$ ipython --no-banner

In [1]: import numpy as np

In [2]: np.set_printoptions(precision=3, suppress=True, linewidth=140, sign=" ")

In [3]: rnd = lambda a: np.round(a, 3) + 0

In [4]: m1 = np.load("x.npy")

In [5]: m1
Out[5]: 
array([[-0.336, -0.354, -0.339, -0.299, -0.318, -0.175, -0.497, -0.493, -0.359, -0.006, -0.497, -0.458, -0.159, -0.362],
       [-2.604, -2.579, -2.604, -2.608, -2.634, -1.31 , -3.875, -3.882, -2.598, -0.01 , -3.88 , -3.9  , -1.296, -2.594],
       [-1.264, -1.234, -1.248, -1.242, -1.265, -0.626, -1.875, -1.864, -1.253, -0.028, -1.912, -1.897, -0.628, -1.248],
       [-2.367, -2.333, -2.37 , -2.354, -2.349, -1.184, -3.538, -3.563, -2.393,  0.02 , -3.526, -3.554, -1.197, -2.372],
       [-2.615, -2.567, -2.539, -2.578, -2.588, -1.286, -3.855, -3.835, -2.565,  0.006, -3.823, -3.857, -1.265, -2.585],
       [ 4.104,  4.051,  4.088,  4.063,  4.063,  2.008,  6.105,  6.073,  4.081,  0.005,  6.087,  6.135,  2.046,  4.093],
       [ 0.617,  0.602,  0.647,  0.633,  0.617,  0.341,  0.908,  0.921,  0.629,  0.002,  0.943,  0.901,  0.295,  0.622],
       [ 0.147,  0.185,  0.153,  0.101,  0.147,  0.075,  0.218,  0.22 ,  0.155,  0.009,  0.214,  0.208,  0.041,  0.136],
       [-2.561, -2.574, -2.579, -2.589, -2.556, -1.327, -3.862, -3.836, -2.567,  0.03 , -3.832, -3.861, -1.318, -2.574],
       [-1.201, -1.151, -1.207, -1.222, -1.211, -0.614, -1.791, -1.815, -1.23 , -0.029, -1.792, -1.853, -0.608, -1.209],
       [ 2.032,  2.012,  2.012,  2.012,  2.032,  1.009,  3.038,  3.032,  2.056,  0.017,  3.033,  3.035,  0.982,  2.002],
       [ 0.07 ,  0.027,  0.047,  0.085,  0.048,  0.051,  0.036,  0.067,  0.053, -0.019,  0.035,  0.061,  0.023,  0.072],
       [-0.781, -0.753, -0.792, -0.761, -0.786, -0.372, -1.192, -1.168, -0.766, -0.01 , -1.153, -1.163, -0.384, -0.752],
       [ 1.645,  1.61 ,  1.623,  1.619,  1.614,  0.81 ,  2.441,  2.442,  1.619,  0.002,  2.465,  2.451,  0.818,  1.651],
       [-0.095, -0.099, -0.065, -0.117, -0.062, -0.061, -0.118, -0.111, -0.091,  0.007, -0.082, -0.142, -0.053, -0.078],
       [ 0.194,  0.201,  0.212,  0.198,  0.238,  0.124,  0.328,  0.338,  0.194,  0.028,  0.308,  0.332,  0.108,  0.245],
       [-0.137, -0.133, -0.141, -0.119, -0.164, -0.038, -0.187, -0.229, -0.125, -0.033, -0.177, -0.228, -0.043, -0.142],
       [-0.641, -0.628, -0.619, -0.654, -0.597, -0.338, -0.933, -0.971, -0.592,  0.03 , -0.923, -0.952, -0.317, -0.622]])

In [6]: np.linalg.matrix_rank(m1, rtol=0.1)
Out[6]: np.int64(1)

In [7]: np.linalg.cond(m1) > 100
Out[7]: np.True_

In [8]: print([round(float(x), 3) for x in np.linalg.svd(m1, compute_uv=False)[:3]])
[29.698, 0.142, 0.115]

In [9]: x0 = np.array([2, -2, 2, -3, -2, 1, -1, -3, -2, 1, 3, 3, 0, 1])

In [10]: a = np.maximum(m1 @ x0, 0)

In [11]: rnd(a)
Out[11]: 
array([ 0.177,  1.297,  0.344,  1.189,  1.321,  0.   ,  0.   ,  0.   ,  1.301,  0.483,  0.   ,  0.   ,  0.361,  0.   ,  0.182,  0.   ,
        0.091,  0.367])

In [12]: u, v = m1[8], m1[3]

In [13]: rnd(u @ u)
Out[13]: np.float64(109.007)

In [14]: print(rnd(u @ v))
100.241

In [15]: p = (u @ v) / (u @ u) * u

In [16]: print(rnd(v - p))
[-0.012  0.034  0.002  0.027  0.001  0.036  0.013 -0.035 -0.032 -0.008 -0.002 -0.003  0.015 -0.005]

In [17]: np.linalg.matrix_rank(np.outer(u, v))
Out[17]: np.int64(1)

In [18]: rnd(p)
Out[18]: array([-2.355, -2.367, -2.372, -2.381, -2.35 , -1.22 , -3.551, -3.528, -2.361,  0.028, -3.524, -3.551, -1.212, -2.367])

In [19]: rnd(np.linalg.norm(u + v) ** 2 + np.linalg.norm(u - v) ** 2)
Out[19]: np.float64(402.385)

In [20]: U, sigma, Vh = np.linalg.svd(m1)

In [21]: print(rnd(sigma))
[ 29.698   0.142   0.115   0.093   0.089   0.075   0.071   0.07    0.062   0.053   0.045   0.035   0.019   0.015]

In [22]: out = U[:, :1] @ np.diag(sigma[:1]) @ Vh[:1]

In [23]: rnd(np.linalg.norm(m1 - out, 2)), rnd(sigma[1])
Out[23]: (np.float64(0.142), np.float64(0.142))

In [24]: rnd(np.abs(m1 - out).max())
Out[24]: np.float64(0.048)

In [25]: np.linalg.matrix_rank(out)
Out[25]: np.int64(1)

In [26]: np.linalg.matrix_rank(m1, rtol=0.05)
Out[26]: np.int64(1)

In [27]: F = np.load("data.npy")

In [28]: F
Out[28]: 
array([[ 0.592, -0.933, -0.961,  0.919,  0.592,  0.197, -0.958,  0.901,  0.938, -0.397,  0.843,  0.749],
       [-0.02 ,  0.04 , -0.804,  0.964, -0.264,  0.31 , -0.843,  0.664,  0.89 , -0.178,  0.291,  0.235],
       [ 1.   , -0.969,  0.977, -0.999,  0.149, -0.996,  0.959, -0.926, -0.996,  1.   ,  0.958, -0.923],
       [ 1.   , -0.947,  0.47 , -0.992,  0.757, -0.987,  0.941, -0.38 , -0.462,  0.974,  0.843, -0.994],
       [ 1.   , -1.   , -0.753, -0.999,  0.994, -0.999,  0.941,  0.623,  0.67 ,  0.77 ,  0.987, -0.999],
       [ 0.993, -0.814, -0.998,  0.96 ,  0.96 ,  0.119, -0.675,  0.987,  1.   , -1.   ,  0.09 , -0.975],
       [-0.998,  0.578, -0.68 ,  0.901,  0.07 ,  0.967, -0.848,  0.578,  0.565, -0.996, -0.716,  0.979],
       [ 0.933, -0.995, -0.31 , -0.881,  0.706, -0.762, -0.726,  0.31 , -0.735,  0.995,  0.975,  0.874],
       [-0.345,  0.925,  0.988, -0.851, -0.912, -0.641,  0.912, -0.958, -0.987,  0.999, -0.47 , -0.558],
       [-0.992, -0.883,  0.08 , -0.397,  0.197,  0.778, -0.909,  0.06 , -0.917,  0.789,  0.67 ,  0.999],
       [-1.   ,  0.454, -0.999,  1.   , -0.11 ,  0.999, -1.   ,  0.992,  0.999, -1.   , -0.446,  1.   ],
       [ 0.197,  0.992,  0.414,  0.77 , -0.706,  0.04 ,  0.885, -0.414,  0.786, -0.947, -0.944, -0.99 ],
       [-0.604,  0.883,  0.97 , -0.969, -0.454, -0.235,  0.966, -0.915, -0.967,  0.438, -0.814, -0.647],
       [ 1.   , -0.944,  0.932, -1.   ,  0.972, -0.996,  1.   , -0.848, -0.923,  0.08 ,  0.264, -1.   ],
       [-0.691,  0.98 ,  0.706,  0.867, -0.914,  0.139,  0.405, -0.623, -0.07 ,  0.735, -0.757, -0.691],
       [-0.96 , -0.08 , -0.926,  0.988, -0.04 ,  0.89 , -0.97 ,  0.843,  0.919, -0.929,  0.09 ,  0.956],
       [ 0.944,  0.757, -0.934,  0.983,  0.08 , -0.06 , -0.139,  0.818,  0.997, -0.992, -0.537, -0.988],
       [ 0.856, -0.744, -0.991,  0.963,  0.845,  0.414, -0.856,  0.964,  0.997, -0.999,  0.264, -0.585],
       [-0.999,  0.998,  0.09 ,  0.999, -0.98 ,  0.951, -0.843, -0.139,  0.68 , -0.354, -0.92 ,  0.8  ],
       [ 0.592, -0.282,  0.998, -1.   ,  0.178, -0.894,  0.996, -0.985, -1.   ,  0.994, -0.178, -0.558],
       [ 0.43 ,  0.635, -0.995,  0.999,  0.207,  0.744, -0.932,  0.972,  1.   , -1.   , -0.446, -0.818],
       [ 0.397, -0.876, -0.585,  0.867, -0.405, -0.31 , -0.954,  0.478,  0.1  ,  0.997,  0.933,  0.905],
       [ 0.999, -0.327, -0.254, -0.951,  0.876, -0.867,  0.972,  0.139,  0.8  , -0.986, -0.397, -0.999],
       [-0.998,  0.793,  0.207,  0.898, -0.744,  0.898, -0.814, -0.129, -0.462,  0.05 , -0.493,  0.981],
       [-1.   ,  0.996, -0.478,  0.998, -0.883,  0.989, -0.848,  0.336,  0.859, -0.997, -0.969,  0.926],
       [ 0.992,  0.905,  0.77 , -0.446, -0.598, -0.905,  0.965, -0.701,  0.178,  0.782, -0.558, -0.999],
       [-0.207, -0.611, -0.537,  0.446,  0.207,  0.217, -0.691,  0.438,  0.3  ,  0.08 ,  0.47 ,  0.701]])

In [29]: P = F @ np.linalg.solve(F.T @ F, F.T)

In [30]: print(rnd(np.linalg.eigvalsh(P)))
[ 0.  0.  0.  0.  0.  0.  0.  0.  0.  0.  0.  0.  0.  0.  0.  1.  1.  1.  1.  1.  1.  1.  1.  1.  1.  1.  1.]

In [31]: np.allclose(P @ P, P)
Out[31]: True

In [32]: def softmax(z):
    ...:     e = np.exp(z - z.max(axis=-1, keepdims=True))
    ...:     return e / e.sum(axis=-1, keepdims=True)
    ...: 

In [33]: rnd(softmax(F[4]))
Out[33]: array([ 0.146,  0.02 ,  0.025,  0.02 ,  0.145,  0.02 ,  0.138,  0.1  ,  0.105,  0.116,  0.144,  0.02 ])

In [34]: S = F @ F.T / np.sqrt(12)

In [35]: rnd(softmax(S)[4] @ F)
Out[35]: array([ 0.806, -0.661, -0.117, -0.557,  0.597, -0.672,  0.495,  0.087,  0.1  ,  0.366,  0.495, -0.657])

In [36]: softmax(S).round(6).argmax(axis=1)
Out[36]: 
array([  0,  10,   2,   2,   4,   5,  10,   7,   8,   9,  10,  11,   8,  13,  14,  10,  16,   5,  24,   2,  20,  21,  22,  23,  24,  25,
         0])

In [37]: basis = F[[18, 20]].astype(float)

In [38]: for _ in range(3):
    ...:     labels = np.linalg.norm(F[:, None] - basis, axis=-1).argmin(axis=1)
    ...:     basis = np.array([F[labels == j].mean(axis=0) for j in range(2)])
    ...: 

In [39]: labels
Out[39]: array([ 1,  0,  1,  1,  1,  1,  0,  1,  0,  0,  0,  0,  0,  1,  0,  0,  1,  1,  0,  1,  0,  1,  1,  0,  0,  1,  1])

In [40]: np.bincount(labels)
Out[40]: array([ 13,  14])

In [41]: rnd(basis[1] - basis[0])
Out[41]: array([ 1.406, -1.118, -0.046, -0.703,  0.877, -1.013,  0.499,  0.032, -0.12 ,  0.425,  0.81 , -0.658])

In [42]: labels = F[:, 8] > np.median(F[:, 8])

In [43]: u = F[labels].mean(axis=0) - F[~labels].mean(axis=0)

In [44]: rnd((((F - F.mean(axis=0)) @ u > 0) == labels).mean())
Out[44]: np.float64(0.889)

In [45]: ((F - F.mean(axis=0)) @ u > 0).astype(int)
Out[45]: array([ 1,  1,  0,  0,  0,  1,  1,  0,  0,  0,  1,  1,  0,  0,  0,  1,  1,  1,  1,  0,  1,  0,  1,  0,  1,  0,  1])

In [46]: np.argsort(-np.abs(u).round(6), kind="stable")
Out[46]: array([  8,   9,   2,   7,   3,   6,   5,  10,   1,   4,   0,  11])

In [47]: W1 = np.array([[1, 2, 1, 0, 0],
    ...:     [2, 1, 0, 0, 1],
    ...:     [2, 1, 2, 2, 1],
    ...:     [0, 2, 2, 0, 1],
    ...:     [2, 2, 1, 1, 0],
    ...:     [1, 1, 2, 1, 0],
    ...:     [0, 0, 2, 0, 1],
    ...:     [1, 2, 2, 1, 0],
    ...:     [1, 2, 0, 0, 2],
    ...:     [1, 2, 1, 1, 2],
    ...:     [1, 1, 2, 1, 1],
    ...:     [2, 1, 2, 2, 1]])

In [48]: coef = np.array([2, -1, 0, 1, -1])

In [49]: act = np.maximum(F @ W1 + coef, 0)

In [50]: (act > 0).astype(int)
Out[50]: 
array([[ 1,  1,  1,  1,  0],
       [ 1,  1,  1,  1,  1],
       [ 1,  0,  1,  1,  0],
       [ 1,  0,  1,  1,  0],
       [ 1,  1,  1,  0,  1],
       [ 1,  1,  0,  0,  0],
       [ 1,  1,  1,  1,  0],
       [ 1,  1,  1,  1,  0],
       [ 1,  0,  0,  0,  0],
       [ 1,  0,  1,  1,  0],
       [ 1,  1,  1,  1,  0],
       [ 1,  0,  0,  0,  0],
       [ 1,  0,  0,  0,  0],
       [ 1,  0,  0,  1,  0],
       [ 1,  0,  0,  0,  1],
       [ 1,  1,  1,  1,  0],
       [ 1,  1,  0,  0,  0],
       [ 1,  1,  1,  0,  0],
       [ 1,  0,  0,  1,  1],
       [ 1,  0,  0,  1,  0],
       [ 1,  1,  0,  0,  0],
       [ 1,  1,  1,  1,  1],
       [ 1,  0,  0,  0,  0],
       [ 1,  0,  1,  1,  0],
       [ 1,  0,  0,  1,  0],
       [ 1,  0,  0,  0,  1],
       [ 1,  1,  1,  1,  0]])

In [51]: basis = np.array([[-1, 3, 2], [-3, 0, -2], [0, 0, -3], [2, 0, 3], [-3, -1, 3]])

In [52]: (act @ basis).round(6).argmax(axis=1)
Out[52]: array([ 1,  1,  2,  2,  1,  1,  1,  2,  1,  2,  1,  1,  1,  2,  2,  1,  1,  1,  2,  2,  1,  1,  1,  2,  1,  2,  1])

In [53]: W1 @ basis
Out[53]: 
array([[ -7,   3,  -5],
       [ -8,   5,   5],
       [ -4,   5,   5],
       [ -9,  -1,  -7],
       [ -6,   6,   0],
       [ -2,   3,  -3],
       [ -3,  -1,  -3],
       [ -5,   3,  -5],
       [-13,   1,   4],
       [-11,   1,   4],
       [ -5,   2,   0],
       [ -4,   5,   5]])
